>>> import numpy as np
>>> np.set_printoptions(suppress=True, linewidth=160)
>>> feats = np.loadtxt("out6.csv", delimiter=",")
>>> feats.round(1)
array([[ -8.5,   4.2,  -8.1,   3.6,   1.6,   9.2,  12. ],
       [ -4.2,  -5.4,  -7.2,   4.4,   3.7, -15.9,   3.9],
       [ -8.7,  -1.5, -10.8,   5.7,   3.9,  -6.6,  10.7],
       [ -9.2,   3.2,  -9.3,   4.4,   2.3,   6.1,  12.6],
       [  5.7,   4.6,   8.6,  -5. ,  -4. ,  14. ,  -6. ],
       [  8.1,  -4.7,   7.4,  -3.2,  -1.3, -10.4, -11.7],
       [ -4.5,  -5.2,  -7.6,   4.5,   3.8, -15.5,   4.4],
       [ -2.3,  -6.1,  -5.4,   3.5,   3.3, -17.4,   1.3],
       [  5.2,   4.9,   8.2,  -4.8,  -3.9,  14.7,  -5.3],
       [ -9.4,   2.3, -10. ,   4.8,   2.7,   3.7,  12.7],
       [  8. ,  -4.7,   7.3,  -3.1,  -1.2, -10.7, -11.6],
       [ -4.8,   6.5,  -2.7,   0.6,  -0.7,  16.3,   7.8],
       [  9.5,  -0.7,  10.8,  -5.4,  -3.4,   0.8, -12.3],
       [  9.5,  -0.6,  10.8,  -5.4,  -3.4,   1. , -12.3],
       [  9.5,  -1.7,  10.4,  -5.1,  -3. ,  -2.1, -12.7],
       [ -4.4,  -5.3,  -7.5,   4.5,   3.8, -15.7,   4.2],
       [ -4.1,  -5.5,  -7.1,   4.3,   3.7, -16. ,   3.7],
       [ -7.7,  -2.9, -10.2,   5.6,   4.1,  -9.9,   9.1],
       [  7.1,  -5.4,   6. ,  -2.4,  -0.6, -12.9, -10.6],
       [ -6.2,   5.9,  -4.7,   1.6,   0.1,  14.5,   9.6],
       [  5.5,  -6.2,   3.7,  -1.1,   0.3, -15.4,  -8.8],
       [ -6.4,   5.8,  -5. ,   1.8,   0.2,  14.1,   9.8],
       [ -8.3,  -2.1, -10.6,   5.7,   4. ,  -8.2,  10. ],
       [ -5. ,  -4.9,  -8. ,   4.7,   3.9, -14.9,   5.1],
       [  8.5,  -4.3,   8. ,  -3.6,  -1.6,  -9.3, -12. ],
       [ -8.3,   4.5,  -7.7,   3.4,   1.4,   9.9,  11.8],
       [ -0.9,  -6.5,  -3.9,   2.8,   2.9, -18. ,  -0.5],
       [  4.2,   5.4,   7.3,  -4.4,  -3.7,  15.9,  -3.9],
       [  3.3,   5.8,   6.4,  -4. ,  -3.5,  16.7,  -2.6],
       [ -2.8,  -6. ,  -5.9,   3.7,   3.4, -17.1,   1.9],
       [  1.4,  -6.8,  -1.4,   1.5,   2.1, -18.2,  -3.6],
       [  8.1,  -4.7,   7.4,  -3.2,  -1.3, -10.4, -11.7]])
>>> d = np.linalg.norm(feats[:, None] - feats[None], axis=-1)
>>> print(d[:5, :5].round(1))
[[ 0.  28.6 17.4  3.8 30.5]
 [28.6  0.  13.5 25.8 39.8]
 [17.4 13.5  0.  13.9 38.7]
 [ 3.8 25.8 13.9  0.  32.8]
 [30.5 39.8 38.7 32.8  0. ]]
>>> d[27].round(6).argsort(kind="stable")[:4]
array([27, 28,  8,  4])
>>> print(np.round(np.linalg.norm(feats, axis=1), 1))
[20. 20. 20. 20. 20. 20. 20. 20. 20. 20. 20. 20. 20. 20. 20. 20. 20. 20. 20. 20. 20. 20. 20. 20. 20. 20. 20. 20. 20. 20. 20. 20.]
>>> np.flatnonzero(d[27] < d.mean() / 2)
array([ 4,  8, 27, 28])
